>>> import numpy as np
>>> np.set_printoptions(precision=2, suppress=True, linewidth=160)
>>> def rnd(a):
...     return np.round(a, 2) + 0
... 
>>> E = np.array([[1.57, 0.98, -0.81, -0.02, -0.93, 0.32],
...     [-1.54, -1.42, 5.11, 1.92, 3.64, -0.45],
...     [-0.17, 0.36, 1.66, 1.09, 0.81, 0.51],
...     [-0.56, -1.24, 1.85, 0.79, 1.16, -1.55],
...     [-1.76, -5.02, 0.63, -0.21, 0.63, 0.98],
...     [0.4, -0.26, -0.29, -0.06, -0.35, 0.26],
...     [-0.58, 0.06, 0.92, -0.27, 0.82, -1.83],
...     [-1.88, -2.61, 3.66, 0.62, 2.39, 0.43]])
>>> t = np.radians(120)
>>> Rm = np.eye(6)
>>> Rm[1, 1] = Rm[0, 0] = np.cos(t)
>>> Rm[1, 0], Rm[0, 1] = -np.sin(t), np.sin(t)
>>> rnd(Rm)
array([[-0.5 ,  0.87,  0.  ,  0.  ,  0.  ,  0.  ],
       [-0.87, -0.5 ,  0.  ,  0.  ,  0.  ,  0.  ],
       [ 0.  ,  0.  ,  1.  ,  0.  ,  0.  ,  0.  ],
       [ 0.  ,  0.  ,  0.  ,  1.  ,  0.  ,  0.  ],
       [ 0.  ,  0.  ,  0.  ,  0.  ,  1.  ,  0.  ],
       [ 0.  ,  0.  ,  0.  ,  0.  ,  0.  ,  1.  ]])
>>> out = E @ Rm.T
>>> rnd(np.linalg.det(Rm)), rnd(np.trace(Rm))
(np.float64(1.0), np.float64(3.0))
>>> J = np.load("out9.npy")
>>> J
array([[ 0, -2,  4,  4],
       [ 0, -7, 14, 14],
       [ 0, -4,  8,  8],
       [ 0, -5, 10, 10],
       [ 0,  0,  0,  0],
       [ 0, -2,  4,  4],
       [ 0, -6, 12, 12],
       [ 0, -8, 16, 16],
       [ 0, -9, 18, 18],
       [ 0, -5, 10, 10],
       [ 0, -6, 12, 12]])
>>> print(np.linalg.cond(J) > 100)
True
>>> rnd(np.linalg.norm(J, 2) / np.linalg.norm(J))
np.float64(1.0)
>>> np.argsort(-np.linalg.norm(J, axis=0).round(6), kind="stable")[:3]
array([2, 3, 1])
>>> r = np.linalg.matrix_rank(J)
>>> r
np.int64(1)
>>> ns = np.linalg.svd(J)[2][r:].T
>>> np.allclose(J @ ns, 0)
True
>>> print([int(np.linalg.matrix_rank(J[:, :j + 1])) for j in range(4)])
[0, 1, 1, 1]
>>> W = np.array([[-1, 0, -1], [-3, -3, 2], [-2, -1, 0], [3, 0, 2]])
>>> beta = np.array([-2, 2, 2])
>>> hid = np.maximum(J @ W + beta, 0)
>>> print(rnd((hid > 0).mean(axis=0)))
[0.91 1.   1.  ]
>>> (hid > 0).astype(int)
array([[1, 1, 1],
       [1, 1, 1],
       [1, 1, 1],
       [1, 1, 1],
       [0, 1, 1],
       [1, 1, 1],
       [1, 1, 1],
       [1, 1, 1],
       [1, 1, 1],
       [1, 1, 1],
       [1, 1, 1]])
>>> W2 = np.array([[2, 2], [0, 2], [2, 1]])
>>> (hid @ W2).round(6).argmax(axis=1)
array([1, 1, 1, 1, 1, 1, 1, 1, 1, 1, 1])
>>> U, sv, VT = np.linalg.svd(J)
>>> np.argmax(sv[:-1] / (sv[1:] + 1e-6)) + 1
np.int64(1)
>>> print(rnd(sv))
[55.32  0.    0.    0.  ]
>>> out = U[:, :1] @ np.diag(sv[:1]) @ VT[:1]
>>> rnd(np.linalg.norm(J - out) / np.linalg.norm(J))
np.float64(0.0)
>>> rnd(out)
array([[ 0., -2.,  4.,  4.],
       [ 0., -7., 14., 14.],
       [ 0., -4.,  8.,  8.],
       [ 0., -5., 10., 10.],
       [ 0.,  0.,  0.,  0.],
       [ 0., -2.,  4.,  4.],
       [ 0., -6., 12., 12.],
       [ 0., -8., 16., 16.],
       [ 0., -9., 18., 18.],
       [ 0., -5., 10., 10.],
       [ 0., -6., 12., 12.]])
>>> U, sv, VT = np.linalg.svd(J)
>>> V = VT[:(sv > 1e-8).sum()]
>>> rng = np.random.default_rng(67141)
>>> vec = J[9] + -3 * J[2] + rng.integers(2) * np.eye(4)[2]
>>> vec
array([  0.,   7., -13., -14.])
>>> rnd(V.T @ V)
array([[ 0.  ,  0.  ,  0.  ,  0.  ],
       [ 0.  ,  0.11, -0.22, -0.22],
       [ 0.  , -0.22,  0.44,  0.44],
       [ 0.  , -0.22,  0.44,  0.44]])
>>> np.allclose(V.T @ V @ vec, vec)
False
>>> feats = np.array([[1, -1, -1, 1, -1, 1, 1, -1],
...     [1, 1, 1, 1, 1, 1, 1, 1],
...     [1, 1, 1, 1, -1, -1, -1, -1],
...     [1, 1, -1, -1, 1, 1, -1, -1],
...     [1, -1, -1, 1, 1, -1, -1, 1]])
>>> feats
array([[ 1, -1, -1,  1, -1,  1,  1, -1],
       [ 1,  1,  1,  1,  1,  1,  1,  1],
       [ 1,  1,  1,  1, -1, -1, -1, -1],
       [ 1,  1, -1, -1,  1,  1, -1, -1],
       [ 1, -1, -1,  1,  1, -1, -1,  1]])
>>> feats @ feats
Traceback (most recent call last):
  File "<python-input-43>", line 1, in <module>
    feats @ feats
    ~~~~~~^~~~~~~
ValueError: matmul: Input operand 1 has a mismatch in its core dimension 0, with gufunc signature (n?,k),(k,m?)->(n?,m?) (size 5 is different from 8)
>>> gram = feats.T @ feats
>>> np.diag(gram)
array([5, 5, 5, 5, 5, 5, 5, 5])
>>> rnd(np.linalg.svd(feats, compute_uv=False) ** 2)
array([8., 8., 8., 8., 8.])
>>> np.linalg.matrix_rank(gram)
np.int64(5)
>>> np.trace(gram), (feats ** 2).sum()
(np.int64(40), np.int64(40))
>>> (feats @ feats.T).shape
(5, 5)
>>> gram
array([[ 5,  1, -1,  3,  1,  1, -1, -1],
       [ 1,  5,  3, -1,  1,  1, -1, -1],
       [-1,  3,  5,  1, -1, -1,  1,  1],
       [ 3, -1,  1,  5, -1, -1,  1,  1],
       [ 1,  1, -1, -1,  5,  1, -1,  3],
       [ 1,  1, -1, -1,  1,  5,  3, -1],
       [-1, -1,  1,  1, -1,  3,  5,  1],
       [-1, -1,  1,  1,  3, -1,  1,  5]])
>>> out = np.array([[0, -3, -3],
...     [2, 1, 1],
...     [1, 1, -2],
...     [-1, -3, -2],
...     [3, 1, -3],
...     [2, 3, 0],
...     [3, -2, 0],
...     [-2, -2, -1]])
>>> np.einsum("ij->j", feats)
array([ 5,  1, -1,  3,  1,  1, -1, -1])
>>> np.einsum("ik,kj->ij", feats, out)
array([[  0,  -6,   0],
       [  8,  -4, -10],
       [ -4,  -4,  -2],
       [  6,   8,   0],
       [ -8, -10,  -8]])
>>> np.linalg.matrix_rank(np.vstack([feats, out.T]))
np.int64(8)
>>> f = np.array([0, -3, -1])
>>> np.convolve(feats[2], f)
array([ 0, -3, -4, -4, -4,  2,  4,  4,  4,  1])
>>> np.array([np.convolve(row, f, "same") for row in feats])
array([[-3,  2,  4, -2,  2, -2, -4,  2],
       [-3, -4, -4, -4, -4, -4, -4, -4],
       [-3, -4, -4, -4,  2,  4,  4,  4],
       [-3, -4,  2,  4, -2, -4,  2,  4],
       [-3,  2,  4, -2, -4,  2,  4, -2]])
>>> vec = np.array([1, 1, 2, 2, 2, 2, 2, 0])
>>> np.einsum("ij,j->i", feats, vec)
array([ 2, 12,  0,  0, -2])
>>> vec @ feats
Traceback (most recent call last):
  File "<python-input-60>", line 1, in <module>
    vec @ feats
    ~~~~^~~~~~~
ValueError: matmul: Input operand 1 has a mismatch in its core dimension 0, with gufunc signature (n?,k),(k,m?)->(n?,m?) (size 5 is different from 8)
>>> feats.reshape(-1, 2)
array([[ 1, -1],
       [-1,  1],
       [-1,  1],
       [ 1, -1],
       [ 1,  1],
       [ 1,  1],
       [ 1,  1],
       [ 1,  1],
       [ 1,  1],
       [ 1,  1],
       [-1, -1],
       [-1, -1],
       [ 1,  1],
       [-1, -1],
       [ 1,  1],
       [-1, -1],
       [ 1, -1],
       [-1,  1],
       [ 1, -1],
       [-1,  1]])
>>> feats.reshape(2, -1)
array([[ 1, -1, -1,  1, -1,  1,  1, -1,  1,  1,  1,  1,  1,  1,  1,  1,  1,  1,  1,  1],
       [-1, -1, -1, -1,  1,  1, -1, -1,  1,  1, -1, -1,  1, -1, -1,  1,  1, -1, -1,  1]])
>>> feats.ravel(order="F")
array([ 1,  1,  1,  1,  1, -1,  1,  1,  1, -1, -1,  1,  1, -1, -1,  1,  1,  1, -1,  1, -1,  1, -1,  1,  1,  1,  1, -1,  1, -1,  1,  1, -1, -1, -1, -1,  1, -1,
       -1,  1])
>>> blk = feats.reshape(5, 2, -1)
>>> print(blk.transpose(1, 0, 2))
[[[ 1 -1 -1  1]
  [ 1  1  1  1]
  [ 1  1  1  1]
  [ 1  1 -1 -1]
  [ 1 -1 -1  1]]

 [[-1  1  1 -1]
  [ 1  1  1  1]
  [-1 -1 -1 -1]
  [ 1  1 -1 -1]
  [ 1 -1 -1  1]]]
>>> blk.sum(axis=1)
array([[ 0,  0,  0,  0],
       [ 2,  2,  2,  2],
       [ 0,  0,  0,  0],
       [ 2,  2, -2, -2],
       [ 2, -2, -2,  2]])
>>> data = np.loadtxt("sample17.csv", delimiter=",")
>>> data
array([[ 12.,  -4.,  -5.,  -3.,  10.],
       [ -4.,  20.,  13., -17.,  -6.],
       [ -5.,  13.,  11.,  -8.,  -3.],
       [ -3., -17.,  -8.,  23.,  -5.],
       [ 10.,  -6.,  -3.,  -5.,  28.]])
>>> vec = np.array([0, -2, -3, 0, 0])
>>> h1 = np.maximum(data @ vec, 0)
>>> h1
array([23.,  0.,  0., 58., 21.])
>>> print(np.maximum(data @ vec, 0) - np.maximum(-data @ vec, 0))
[ 23. -79. -59.  58.  21.]
>>> f = np.array([-2, 1, 2])
>>> np.correlate(data[1], data[4], "full")
array([-112.,  580.,  276., -577., -282.,  203.,  250., -134.,  -60.])
>>> np.polyval(f, data[1])
array([ -34., -778., -323., -593.,  -76.])
>>> np.convolve(data[1], f)
array([  8., -44., -14.,  87.,  21., -40., -12.])
>>> r = np.linalg.matrix_rank(data)
>>> r
np.int64(4)
>>> ns = np.linalg.svd(data)[2][r:].T
>>> np.allclose(data @ ns, 0)
True
>>> rnd(ns @ ns.T)
array([[ 0.  , -0.03,  0.02, -0.02, -0.01],
       [-0.03,  0.52, -0.4 ,  0.27,  0.13],
       [ 0.02, -0.4 ,  0.31, -0.21, -0.1 ],
       [-0.02,  0.27, -0.21,  0.14,  0.07],
       [-0.01,  0.13, -0.1 ,  0.07,  0.03]])
>>> rnd(ns[:, 0] / ns[np.abs(ns[:, 0]).round(6).argmax(), 0])
array([-0.06,  1.  , -0.77,  0.52,  0.25])
>>> [int(np.linalg.matrix_rank(data[:i])) for i in range(1, len(data) + 1)]
[1, 2, 3, 4, 4]
>>> ns.shape
(5, 1)
>>> U, sv, VT = np.linalg.svd(data)
>>> V = VT[:(sv > 1e-8).sum()]
>>> vec = data[1] + -1 * data[2] + rng.integers(2) * np.eye(5)[4]
>>> vec
array([ 1.,  7.,  2., -9., -3.])
>>> rnd(V.T @ V)
array([[ 1.  ,  0.03, -0.02,  0.02,  0.01],
       [ 0.03,  0.48,  0.4 , -0.27, -0.13],
       [-0.02,  0.4 ,  0.69,  0.21,  0.1 ],
       [ 0.02, -0.27,  0.21,  0.86, -0.07],
       [ 0.01, -0.13,  0.1 , -0.07,  0.97]])
>>> rnd(np.diag(V.T @ V))
array([1.  , 0.48, 0.69, 0.86, 0.97])
>>> X = np.loadtxt("layer9.csv", delimiter=",")
>>> rnd(X)
array([[ 1.  , -0.01,  0.  ,  0.  ,  0.  , -0.03, -0.03, -0.02, -0.03, -0.02,  0.  ],
       [-0.01,  0.93, -0.03, -0.01, -0.01, -0.18, -0.2 , -0.12, -0.2 , -0.12, -0.03],
       [ 0.  , -0.03,  0.99,  0.  ,  0.  , -0.08, -0.09, -0.05, -0.09, -0.05, -0.01],
       [ 0.  , -0.01,  0.  ,  1.  ,  0.  , -0.03, -0.03, -0.02, -0.03, -0.02,  0.  ],
       [ 0.  , -0.01,  0.  ,  0.  ,  1.  , -0.03, -0.03, -0.02, -0.03, -0.02,  0.  ],
       [-0.03, -0.18, -0.08, -0.03, -0.03,  0.56, -0.49, -0.28, -0.49, -0.28, -0.08],
       [-0.03, -0.2 , -0.09, -0.03, -0.03, -0.49,  0.45, -0.32, -0.55, -0.32, -0.09],
       [-0.02, -0.12, -0.05, -0.02, -0.02, -0.28, -0.32,  0.82, -0.32, -0.18, -0.05],
       [-0.03, -0.2 , -0.09, -0.03, -0.03, -0.49, -0.55, -0.32,  0.45, -0.32, -0.09],
       [-0.02, -0.12, -0.05, -0.02, -0.02, -0.28, -0.32, -0.18, -0.32,  0.82, -0.05],
       [ 0.  , -0.03, -0.01,  0.  ,  0.  , -0.08, -0.09, -0.05, -0.09, -0.05,  0.99]])
>>> rnd(np.linalg.eigvalsh(X).min())
np.float64(-1.0)
>>> try:
...     np.linalg.cholesky(X)
... except np.linalg.LinAlgError as e:
...     print("failed:", e)
... 
failed: Matrix is not positive definite
>>> rnd(np.linalg.norm(data, axis=0))
array([17.15, 30.17, 19.7 , 30.27, 30.89])
>>> rnd(np.linalg.norm(data) ** 2 / np.linalg.norm(data, 2) ** 2)
np.float64(1.65)
>>> rnd(np.linalg.norm(data, "nuc"))
np.float64(94.0)
>>> np.linalg.norm(data, axis=1).argmax()
np.int64(4)
>>> rnd(np.linalg.norm(data, 1)), rnd(np.linalg.norm(data, np.inf))
(np.float64(60.0), np.float64(60.0))
>>> print(rnd(np.linalg.norm(data, axis=1)))
[17.15 30.17 19.7  30.27 30.89]
>>> data[0] @ data[2]
np.float64(-173.0)
>>> print(rnd(np.linalg.norm(data[0] - data[2])))
32.06
>>> rnd(X @ X.T)
array([[1., 0., 0., 0., 0., 0., 0., 0., 0., 0., 0.],
       [0., 1., 0., 0., 0., 0., 0., 0., 0., 0., 0.],
       [0., 0., 1., 0., 0., 0., 0., 0., 0., 0., 0.],
       [0., 0., 0., 1., 0., 0., 0., 0., 0., 0., 0.],
       [0., 0., 0., 0., 1., 0., 0., 0., 0., 0., 0.],
       [0., 0., 0., 0., 0., 1., 0., 0., 0., 0., 0.],
       [0., 0., 0., 0., 0., 0., 1., 0., 0., 0., 0.],
       [0., 0., 0., 0., 0., 0., 0., 1., 0., 0., 0.],
       [0., 0., 0., 0., 0., 0., 0., 0., 1., 0., 0.],
       [0., 0., 0., 0., 0., 0., 0., 0., 0., 1., 0.],
       [0., 0., 0., 0., 0., 0., 0., 0., 0., 0., 1.]])
>>> print(rnd(X.T @ X))
[[1. 0. 0. 0. 0. 0. 0. 0. 0. 0. 0.]
 [0. 1. 0. 0. 0. 0. 0. 0. 0. 0. 0.]
 [0. 0. 1. 0. 0. 0. 0. 0. 0. 0. 0.]
 [0. 0. 0. 1. 0. 0. 0. 0. 0. 0. 0.]
 [0. 0. 0. 0. 1. 0. 0. 0. 0. 0. 0.]
 [0. 0. 0. 0. 0. 1. 0. 0. 0. 0. 0.]
 [0. 0. 0. 0. 0. 0. 1. 0. 0. 0. 0.]
 [0. 0. 0. 0. 0. 0. 0. 1. 0. 0. 0.]
 [0. 0. 0. 0. 0. 0. 0. 0. 1. 0. 0.]
 [0. 0. 0. 0. 0. 0. 0. 0. 0. 1. 0.]
 [0. 0. 0. 0. 0. 0. 0. 0. 0. 0. 1.]]
>>> rnd(np.linalg.norm(X, axis=0))
array([1., 1., 1., 1., 1., 1., 1., 1., 1., 1., 1.])
>>> rnd(np.linalg.svd(X, compute_uv=False))
array([1., 1., 1., 1., 1., 1., 1., 1., 1., 1., 1.])
>>> rnd(np.linalg.pinv(X))
array([[ 1.  , -0.01,  0.  ,  0.  ,  0.  , -0.03, -0.03, -0.02, -0.03, -0.02,  0.  ],
       [-0.01,  0.93, -0.03, -0.01, -0.01, -0.18, -0.2 , -0.12, -0.2 , -0.12, -0.03],
       [ 0.  , -0.03,  0.99,  0.  ,  0.  , -0.08, -0.09, -0.05, -0.09, -0.05, -0.01],
       [ 0.  , -0.01,  0.  ,  1.  ,  0.  , -0.03, -0.03, -0.02, -0.03, -0.02,  0.  ],
       [ 0.  , -0.01,  0.  ,  0.  ,  1.  , -0.03, -0.03, -0.02, -0.03, -0.02,  0.  ],
       [-0.03, -0.18, -0.08, -0.03, -0.03,  0.56, -0.49, -0.28, -0.49, -0.28, -0.08],
       [-0.03, -0.2 , -0.09, -0.03, -0.03, -0.49,  0.45, -0.32, -0.55, -0.32, -0.09],
       [-0.02, -0.12, -0.05, -0.02, -0.02, -0.28, -0.32,  0.82, -0.32, -0.18, -0.05],
       [-0.03, -0.2 , -0.09, -0.03, -0.03, -0.49, -0.55, -0.32,  0.45, -0.32, -0.09],
       [-0.02, -0.12, -0.05, -0.02, -0.02, -0.28, -0.32, -0.18, -0.32,  0.82, -0.05],
       [ 0.  , -0.03, -0.01,  0.  ,  0.  , -0.08, -0.09, -0.05, -0.09, -0.05,  0.99]])
